$ ipython --no-banner

In [1]: import numpy as np

In [2]: import numpy.linalg as la

In [3]: np.set_printoptions(precision=2, suppress=True, linewidth=100, floatmode="fixed")

In [4]: f = np.array([2, 2, 2, 1, 1, 2, 1]) + 0.5

In [5]: F = np.outer(f, f) / (f @ f)

In [6]: F
Out[6]: 
array([[0.20, 0.20, 0.20, 0.12, 0.12, 0.20, 0.12],
       [0.20, 0.20, 0.20, 0.12, 0.12, 0.20, 0.12],
       [0.20, 0.20, 0.20, 0.12, 0.12, 0.20, 0.12],
       [0.12, 0.12, 0.12, 0.07, 0.07, 0.12, 0.07],
       [0.12, 0.12, 0.12, 0.07, 0.07, 0.12, 0.07],
       [0.20, 0.20, 0.20, 0.12, 0.12, 0.20, 0.12],
       [0.12, 0.12, 0.12, 0.07, 0.07, 0.12, 0.07]])

In [7]: r = la.matrix_rank(F)

In [8]: r
Out[8]: np.int64(1)

In [9]: null = la.svd(F)[2][r:].T

In [10]: [int(la.matrix_rank(np.delete(F, i, axis=0))) for i in range(7)]
Out[10]: [1, 1, 1, 1, 1, 1, 1]

In [11]: [int(la.matrix_rank(F[:i])) for i in range(1, len(F) + 1)]
Out[11]: [1, 1, 1, 1, 1, 1, 1]

In [12]: null.shape
Out[12]: (7, 6)

In [13]: print(la.matrix_rank(F.T @ F), la.matrix_rank(F @ F.T))
1 1

In [14]: np.abs(np.diag(la.qr(F)[1])) > 1e-9
Out[14]: array([ True, False, False, False, False, False, False])

In [15]: print(round(float(np.trace(la.pinv(F) @ F)), 2))
1.0

In [16]: F @ la.pinv(F) @ F
Out[16]: 
array([[0.20, 0.20, 0.20, 0.12, 0.12, 0.20, 0.12],
       [0.20, 0.20, 0.20, 0.12, 0.12, 0.20, 0.12],
       [0.20, 0.20, 0.20, 0.12, 0.12, 0.20, 0.12],
       [0.12, 0.12, 0.12, 0.07, 0.07, 0.12, 0.07],
       [0.12, 0.12, 0.12, 0.07, 0.07, 0.12, 0.07],
       [0.20, 0.20, 0.20, 0.12, 0.12, 0.20, 0.12],
       [0.12, 0.12, 0.12, 0.07, 0.07, 0.12, 0.07]])

In [17]: np.unique(F.round(6), axis=0).shape
Out[17]: (2, 7)

In [18]: left, s, Vh = la.svd(F)

In [19]: vecs = Vh[:(s > 1e-8).sum()]

In [20]: rng = np.random.default_rng(7975)

In [21]: x0 = F[1] + -3 * F[3] + rng.integers(2) * np.eye(7)[3]

In [22]: x0
Out[22]: array([-0.16, -0.16, -0.16,  0.91, -0.09, -0.16, -0.09])

In [23]: round(la.norm(x0 - vecs.T @ vecs @ x0), 2)
Out[23]: np.float64(0.96)

In [24]: np.allclose(vecs.T @ vecs @ x0, x0)
Out[24]: False

In [25]: vecs.T @ vecs
Out[25]: 
array([[0.20, 0.20, 0.20, 0.12, 0.12, 0.20, 0.12],
       [0.20, 0.20, 0.20, 0.12, 0.12, 0.20, 0.12],
       [0.20, 0.20, 0.20, 0.12, 0.12, 0.20, 0.12],
       [0.12, 0.12, 0.12, 0.07, 0.07, 0.12, 0.07],
       [0.12, 0.12, 0.12, 0.07, 0.07, 0.12, 0.07],
       [0.20, 0.20, 0.20, 0.12, 0.12, 0.20, 0.12],
       [0.12, 0.12, 0.12, 0.07, 0.07, 0.12, 0.07]])

In [26]: np.trace(F)
Out[26]: np.float64(1.0)

In [27]: F @ F
Out[27]: 
array([[0.20, 0.20, 0.20, 0.12, 0.12, 0.20, 0.12],
       [0.20, 0.20, 0.20, 0.12, 0.12, 0.20, 0.12],
       [0.20, 0.20, 0.20, 0.12, 0.12, 0.20, 0.12],
       [0.12, 0.12, 0.12, 0.07, 0.07, 0.12, 0.07],
       [0.12, 0.12, 0.12, 0.07, 0.07, 0.12, 0.07],
       [0.20, 0.20, 0.20, 0.12, 0.12, 0.20, 0.12],
       [0.12, 0.12, 0.12, 0.07, 0.07, 0.12, 0.07]])

In [28]: (F + F.T) / 2
Out[28]: 
array([[0.20, 0.20, 0.20, 0.12, 0.12, 0.20, 0.12],
       [0.20, 0.20, 0.20, 0.12, 0.12, 0.20, 0.12],
       [0.20, 0.20, 0.20, 0.12, 0.12, 0.20, 0.12],
       [0.12, 0.12, 0.12, 0.07, 0.07, 0.12, 0.07],
       [0.12, 0.12, 0.12, 0.07, 0.07, 0.12, 0.07],
       [0.20, 0.20, 0.20, 0.12, 0.12, 0.20, 0.12],
       [0.12, 0.12, 0.12, 0.07, 0.07, 0.12, 0.07]])

In [29]: print(np.allclose(F @ F.T, F.T @ F))
True

In [30]: round(float(np.abs(la.eigvals(F)).max()), 2)
Out[30]: 1.0

In [31]: np.round(la.det(F), 2)
Out[31]: np.float64(0.0)

In [32]: A = np.load("layer4.npy")

In [33]: A
Out[33]: 
array([[ 9.00, -5.00, -2.00,  3.00,  1.00, -2.00,  1.00,  1.00],
       [-9.00, -5.00, -7.00,  7.00,  9.00, -1.00,  0.00,  1.00],
       [ 8.00, -7.00, -6.00,  9.00, -3.00,  1.00, -2.00,  2.00],
       [ 6.00,  6.00, -2.00, -4.00, -9.00,  1.00, -2.00, -2.00],
       [ 0.00, -7.00,  1.00, -1.00,  0.00,  0.00,  1.00,  2.00],
       [ 0.00,  0.00,  0.00,  0.00,  0.00, -1.00,  2.00,  0.00],
       [ 0.00,  0.00,  0.00,  0.00,  0.00, -1.00,  2.00,  0.00],
       [ 0.00,  0.00,  0.00,  0.00,  0.00,  0.00, -1.00, -2.00]])

In [34]: # null space of dimension 1

In [35]: la.lstsq(A[:-1].T, A[-1])[2]
Out[35]: np.int32(6)

In [36]: left, s, Vh = la.svd(A)

In [37]: s.round(2) + 0
Out[37]: array([20.91, 18.51,  9.07,  5.35,  3.55,  2.74,  1.72,  0.00])

In [38]: other = left[:, :7] @ np.diag(s[:7]) @ Vh[:7]

In [39]: round(float(la.norm(A - other) / la.norm(A)), 2)
Out[39]: 0.0

In [40]: other.round(2) + 0
Out[40]: 
array([[ 9.00, -5.00, -2.00,  3.00,  1.00, -2.00,  1.00,  1.00],
       [-9.00, -5.00, -7.00,  7.00,  9.00, -1.00,  0.00,  1.00],
       [ 8.00, -7.00, -6.00,  9.00, -3.00,  1.00, -2.00,  2.00],
       [ 6.00,  6.00, -2.00, -4.00, -9.00,  1.00, -2.00, -2.00],
       [ 0.00, -7.00,  1.00, -1.00,  0.00,  0.00,  1.00,  2.00],
       [ 0.00,  0.00,  0.00,  0.00,  0.00, -1.00,  2.00,  0.00],
       [ 0.00,  0.00,  0.00,  0.00,  0.00, -1.00,  2.00,  0.00],
       [ 0.00,  0.00,  0.00,  0.00,  0.00,  0.00, -1.00, -2.00]])

In [41]: la.matrix_rank(A, rtol=0.05)
Out[41]: np.int64(7)

In [42]: round(float(np.abs(A - other).max()), 2)
Out[42]: 0.0

In [43]: np.round(la.norm(A - other, 2), 2), np.round(s[7], 2)
Out[43]: (np.float64(0.0), np.float64(0.0))

In [44]: la.matrix_rank(other)
Out[44]: np.int64(7)
